$ python3 -q
>>> import numpy as np
>>> import numpy.linalg as la
>>> np.set_printoptions(precision=2, suppress=True, linewidth=200)
>>> def rd(a):
...     return np.round(a, 2) + 0
... 
>>> arr = np.array([[-1.42, 0.42, -1.17],
...     [-1.12, 0.12, -1.34],
...     [-0.84, -0.16, -4.29],
...     [-0.86, -0.14, -3.09],
...     [-0.07, -0.93, -2.3],
...     [-1.53, 0.53, -2.09],
...     [-1.08, 0.08, -2.35],
...     [-1.05, 0.05, -1.5],
...     [-0.07, -0.93, -1.54],
...     [-3.22, 2.22, -0.58],
...     [-2.67, 1.67, -2.18],
...     [-1.42, 0.42, -2.48],
...     [-0.16, -0.84, -1.45]])
>>> blk = np.stack([arr, 5 * arr, arr[::-1]])
>>> rd(np.einsum("bij,cij->bc", blk, blk))
array([[ 103.99,  519.95,   69.28],
       [ 519.95, 2599.76,  346.41],
       [  69.28,  346.41,  103.99]])
>>> out = arr / np.sqrt((arr ** 2).mean(axis=1, keepdims=True))
>>> rd(la.norm(out, axis=1))
array([1.73, 1.73, 1.73, 1.73, 1.73, 1.73, 1.73, 1.73, 1.73, 1.73, 1.73, 1.73, 1.73])
>>> la.matrix_rank(out) == la.matrix_rank(arr)
np.True_
>>> C = arr[[6, 7]].astype(float)
>>> for _ in range(3):
...     labels = la.norm(arr[:, None] - C, axis=-1).argmin(axis=1)
...     C = np.array([arr[labels == j].mean(axis=0) for j in range(2)])
... 
>>> labels
array([1, 1, 0, 0, 0, 0, 0, 1, 1, 1, 0, 0, 1])
>>> rd(C)
array([[-1.21,  0.21, -2.68],
       [-1.17,  0.17, -1.26]])
>>> np.bincount(labels)
array([7, 6])
>>> np.abs(C[1] - C[0]).argmax()
np.int64(2)
>>> M = np.loadtxt("sample16.csv", delimiter=",")
>>> M
array([[ 0.,  1.,  1.],
       [ 0.,  0.,  0.],
       [ 9.,  8., 11.],
       [ 0.,  0.,  0.],
       [26., 22., 26.],
       [ 2.,  4.,  0.],
       [20., 17., 21.],
       [ 0.,  0.,  0.],
       [ 0.,  0.,  0.],
       [ 0.,  0.,  0.],
       [ 3.,  3.,  6.],
       [15., 13., 16.],
       [22., 18., 26.]])
>>> out = np.array([[0, 5], [4, 0], [0, 1]])
>>> M @ out
array([[  4.,   1.],
       [  0.,   0.],
       [ 32.,  56.],
       [  0.,   0.],
       [ 88., 156.],
       [ 16.,  10.],
       [ 68., 121.],
       [  0.,   0.],
       [  0.,   0.],
       [  0.,   0.],
       [ 12.,  21.],
       [ 52.,  91.],
       [ 72., 136.]])
>>> la.matrix_rank(M @ out)
np.int64(2)
>>> np.einsum("ij,ij->i", M, M)
array([   2.,    0.,  266.,    0., 1836.,   20., 1130.,    0.,    0.,    0.,   54.,  650., 1484.])
>>> out.T @ M.T
array([[  4.,   0.,  32.,   0.,  88.,  16.,  68.,   0.,   0.,   0.,  12.,  52.,  72.],
       [  1.,   0.,  56.,   0., 156.,  10., 121.,   0.,   0.,   0.,  21.,  91., 136.]])
>>> np.einsum("ik,kj->ij", M, out)
array([[  4.,   1.],
       [  0.,   0.],
       [ 32.,  56.],
       [  0.,   0.],
       [ 88., 156.],
       [ 16.,  10.],
       [ 68., 121.],
       [  0.,   0.],
       [  0.,   0.],
       [  0.,   0.],
       [ 12.,  21.],
       [ 52.,  91.],
       [ 72., 136.]])
>>> np.vstack([M, out.T]).shape
(15, 3)
>>> C = M[[11, 12]].astype(float)
>>> for _ in range(4):
...     labels = la.norm(M[:, None] - C, axis=-1).argmin(axis=1)
...     C = np.array([M[labels == j].mean(axis=0) for j in range(2)])
... 
>>> labels
array([0, 0, 0, 0, 1, 0, 1, 0, 0, 0, 0, 1, 1])
>>> np.bincount(labels)
array([9, 4])
>>> rd(C[1] - C[0])
array([19.19, 15.72, 20.25])
>>> np.abs(C[1] - C[0]).argmax()
np.int64(2)
>>> la.matrix_rank(M, rtol=0.1)
np.int64(1)
>>> [round(float(x), 2) for x in la.svd(M, compute_uv=False)[:3]]
[73.62, 4.42, 1.7]
>>> dist = la.norm(M[:, None] - M[None], axis=-1)
>>> np.flatnonzero(dist[10] < dist.mean() / 2)
array([ 0,  1,  3,  5,  7,  8,  9, 10])
>>> np.unravel_index(dist.round(6).argmax(), dist.shape)
(np.int64(1), np.int64(4))
>>> dist.mean(axis=1).argmax()
np.int64(4)
>>> dist[10].round(6).argsort(kind="stable")[:4]
array([10,  0,  5,  1])
>>> rd(la.norm(M, axis=1))
array([ 1.41,  0.  , 16.31,  0.  , 42.85,  4.47, 33.62,  0.  ,  0.  ,  0.  ,  7.35, 25.5 , 38.52])
>>> M @ M
Traceback (most recent call last):
  File "<python-input-39>", line 1, in <module>
    M @ M
    ~~^~~
ValueError: matmul: Input operand 1 has a mismatch in its core dimension 0, with gufunc signature (n?,k),(k,m?)->(n?,m?) (size 13 is different from 3)
>>> cov = M.T @ M
>>> np.diag(cov)
array([1879., 1356., 2207.])
>>> np.trace(cov), (M ** 2).sum()
(np.float64(5442.0), np.float64(5442.0))
>>> la.matrix_rank(cov)
np.int64(3)
>>> data = np.loadtxt("a.csv", delimiter=",")
>>> data
array([[-3.,  3.,  3.,  2.],
       [ 3., -3., -3., -2.],
       [-3.,  3.,  3.,  2.],
       [-6.,  6.,  6.,  4.]])
>>> out = data[0, 0] * data[1:] - np.outer(data[1:, 0], data[0])
>>> out
array([[0., 0., 0., 0.],
       [0., 0., 0., 0.],
       [0., 0., 0., 0.]])
>>> data[:, 0] / data[0, 0]
array([ 1., -1.,  1.,  2.])
>>> U, sv, Vh = la.svd(data)
>>> vecs = Vh[:(sv > 1e-8).sum()]
>>> rng = np.random.default_rng(72497)
>>> x = data[0] + -1 * data[1] + rng.integers(2) * np.eye(4)[3]
>>> x
array([-6.,  6.,  6.,  4.])
>>> rd(la.norm(x - vecs.T @ vecs @ x))
np.float64(0.0)
>>> rd(np.diag(vecs.T @ vecs))
array([0.29, 0.29, 0.29, 0.13])
>>> rd(vecs.T @ vecs)
array([[ 0.29, -0.29, -0.29, -0.19],
       [-0.29,  0.29,  0.29,  0.19],
       [-0.29,  0.29,  0.29,  0.19],
       [-0.19,  0.19,  0.19,  0.13]])
>>> np.allclose(vecs.T @ vecs @ x, x)
True
>>> out = data / la.norm(data, axis=1, keepdims=True)
>>> cov = out @ out.T
>>> np.argwhere(np.triu(np.abs(cov) > 0.95, 1))
array([[0, 1],
       [0, 2],
       [0, 3],
       [1, 2],
       [1, 3],
       [2, 3]])
>>> (cov - 2 * np.eye(4)).round(6).argmax(axis=1)
array([2, 0, 0, 0])
>>> np.degrees(np.arccos(np.clip(cov[1, 2], -1, 1)))
np.float64(180.0)
>>> U, sv, Vh = la.svd(data, full_matrices=False)
>>> np.abs(U[:, 0]).round(6).argmax()
np.int64(3)
>>> np.allclose(U * sv @ Vh, data)
True
>>> rd(np.sqrt((sv ** 2).sum())), rd(la.norm(data))
(np.float64(14.73), np.float64(14.73))
>>> rd(Vh @ Vh.T)
array([[1., 0., 0., 0.],
       [0., 1., 0., 0.],
       [0., 0., 1., 0.],
       [0., 0., 0., 1.]])
>>> rd(sv)
array([14.73,  0.  ,  0.  ,  0.  ])
>>> rd(U.T @ U)
array([[1., 0., 0., 0.],
       [0., 1., 0., 0.],
       [0., 0., 1., 0.],
       [0., 0., 0., 1.]])
>>> (sv > 1e-8).sum()
np.int64(1)
>>> J = np.loadtxt("run10.csv", delimiter=",")
>>> rd(J)
array([[-0.17, -0.76, -0.42],
       [ 0.11, -0.6 ,  0.76],
       [ 0.06, -0.26, -0.48],
       [-0.98,  0.05,  0.14]])
>>> # orthonormal columns
>>> P = J @ la.solve(J.T @ J, J.T)
>>> la.matrix_rank(np.eye(4) - P)
np.int64(1)
>>> rd(la.eigvalsh(P))
array([0., 1., 1., 1.])
>>> rd(P @ J[:, 0])
array([-0.17,  0.11,  0.06, -0.98])
>>> mat = np.array([[3.93, -4.84, -2.26],
...     [3.77, -2.63, -0.77],
...     [0.16, -2.74, -6.19],
...     [-0.37, -4.04, -1.78]])
>>> x = np.array([2, 1, 1])
>>> target = mat @ x
>>> rd(la.lstsq(mat, target)[0])
array([2., 1., 1.])
>>> rd(la.solve(mat.T @ mat, mat.T @ target))
array([2., 1., 1.])
>>> rd(la.pinv(mat) @ mat)
array([[1., 0., 0.],
       [0., 1., 0.],
       [0., 0., 1.]])
>>> target = target + 0.1 * rng.normal(size=4)
>>> rd(target)
array([ 0.72,  4.24, -8.7 , -6.53])
>>> c, *_ = la.lstsq(mat, target)
>>> rd(mat.T @ (target - mat @ c))
array([0., 0., 0.])
>>> [round(float(la.norm(la.solve(mat.T @ mat + lam * np.eye(3), mat.T @ target))), 2) for lam in (0, 1, 10, 100)]
[2.46, 2.29, 1.58, 0.48]
>>> rd(c)
array([2.01, 0.99, 1.02])
>>> rd(la.norm(target - mat @ c))
np.float64(0.1)
>>> rd(mat.mean(axis=0))
array([ 1.87, -3.56, -2.75])
>>> rd(np.diff(mat, axis=0))
array([[-0.16,  2.21,  1.49],
       [-3.61, -0.11, -5.42],
       [-0.53, -1.3 ,  4.41]])
>>> rd(la.norm(mat))
np.float64(11.45)
>>> la.matrix_rank(mat)
np.int64(3)
>>> np.unravel_index(np.abs(mat).argmax(), mat.shape)
(np.int64(2), np.int64(2))
>>> rd(mat - mat[0])
array([[ 0.  ,  0.  ,  0.  ],
       [-0.16,  2.21,  1.49],
       [-3.77,  2.1 , -3.93],
       [-4.3 ,  0.8 ,  0.48]])
>>> la.rank(mat)
Traceback (most recent call last):
  File "<python-input-97>", line 1, in <module>
    la.rank(mat)
    ^^^^^^^
AttributeError: module 'numpy.linalg' has no attribute 'rank'
>>> np.count_nonzero(mat)
np.int64(12)
>>> rd(la.svd(mat, compute_uv=False))
array([10. ,  5. ,  2.5])
>>> np.abs(mat).max()
np.float64(6.19)
>>> labels = rng.permutation(3)
>>> out = mat[:, labels] * rng.choice([-1, 1], 3)
>>> out
array([[-3.93, -4.84,  2.26],
       [-3.77, -2.63,  0.77],
       [-0.16, -2.74,  6.19],
       [ 0.37, -4.04,  1.78]])
>>> U, _, Vh = la.svd(mat.T @ out)
>>> rd(U @ Vh)
array([[-1.,  0.,  0.],
       [ 0.,  1.,  0.],
       [ 0.,  0., -1.]])
>>> x = np.array([-1, 5, -3])
>>> target = mat @ x
>>> c, lr = np.zeros(3), 1 / la.norm(mat, 2) ** 2
>>> for i in range(300):
...     c -= lr * mat.T @ (mat @ c - target)
...     if i % 50 == 0: print(i, round(la.norm(mat @ c - target), 2))
... 
0 16.6
50 0.39
100 0.02
150 0.0
200 0.0
250 0.0
>>> rd(la.cond(mat))
np.float64(4.0)
>>> F = np.load("mat.npy")
>>> rd(F)
array([[-0.5 , -0.26, -0.67, -0.49],
       [ 0.31, -0.83, -0.22,  0.42],
       [ 0.61, -0.2 ,  0.17, -0.75],
       [ 0.53,  0.46, -0.69,  0.16]])
>>> x = np.array([0, 0, 2, 0])
>>> rd(la.inv(F))
array([[-0.5 ,  0.31,  0.61,  0.53],
       [-0.26, -0.83, -0.2 ,  0.46],
       [-0.67, -0.22,  0.17, -0.69],
       [-0.49,  0.42, -0.75,  0.16]])
>>> rd(np.abs(la.eigvals(F)))
array([1., 1., 1., 1.])
>>> 4 - la.matrix_rank(F - np.eye(4), tol=1e-8)
np.int64(1)
>>> rd(F.T @ (F @ x))
array([0., 0., 2., 0.])
>>> [p for p in range(1, 25) if np.allclose(la.matrix_power(F, p), np.eye(4))]
[]
>>> u = np.array([1, -1, -3, 5])
>>> out = F + np.outer(u, np.eye(4)[3])
>>> la.matrix_rank(out - F)
np.int64(1)
>>> rd(la.det(out) / la.det(F)), rd(1 + la.solve(F, u)[3])
(np.float64(3.11), np.float64(3.11))
>>> la.matrix_rank(la.inv(out) - la.inv(F), tol=1e-8)
np.int64(1)
>>> E = np.load("w.npy")
>>> E
array([[ 5.99,  0.02,  6.99],
       [ 6.  , -0.02,  7.01],
       [ 5.96,  0.01,  7.01],
       [ 5.98,  0.01,  6.94],
       [ 5.99,  0.01,  6.99],
       [ 6.01,  0.04,  6.97],
       [ 6.01,  0.01,  7.  ],
       [ 6.01, -0.01,  6.99],
       [ 0.01,  7.01, -1.99],
       [-0.03,  6.96, -2.  ],
       [-0.02,  7.02, -2.  ],
       [-0.02,  6.98, -1.99],
       [ 0.01,  6.98, -1.99],
       [-0.01,  7.02, -2.01],
       [-0.03,  6.96, -2.  ],
       [ 0.01,  6.98, -1.98]])
>>> rd(E[8] @ E[15])
np.float64(52.87)
>>> out = np.c_[E[:, :1] @ np.array([[2]]), np.array([3, 5, 1, 9, 1, 1, 9, 4, 3, 9, 4, 4, 6, 3, 2, 0])]
>>> out
array([[11.98,  3.  ],
       [12.  ,  5.  ],
       [11.92,  1.  ],
       [11.96,  9.  ],
       [11.98,  1.  ],
       [12.02,  1.  ],
       [12.02,  9.  ],
       [12.02,  4.  ],
       [ 0.02,  3.  ],
       [-0.06,  9.  ],
       [-0.04,  4.  ],
       [-0.04,  4.  ],
       [ 0.02,  6.  ],
       [-0.02,  3.  ],
       [-0.06,  2.  ],
       [ 0.02,  0.  ]])
>>> rd(la.lstsq(E, out[:, 0])[0])
array([2., 0., 0.])
>>> la.matrix_rank(out)
np.int64(2)
>>> rd(la.norm(la.qr(E)[0].T @ out, axis=0) ** 2 / ((out ** 2).sum(axis=0) + 1e-12))
array([1.  , 0.69])
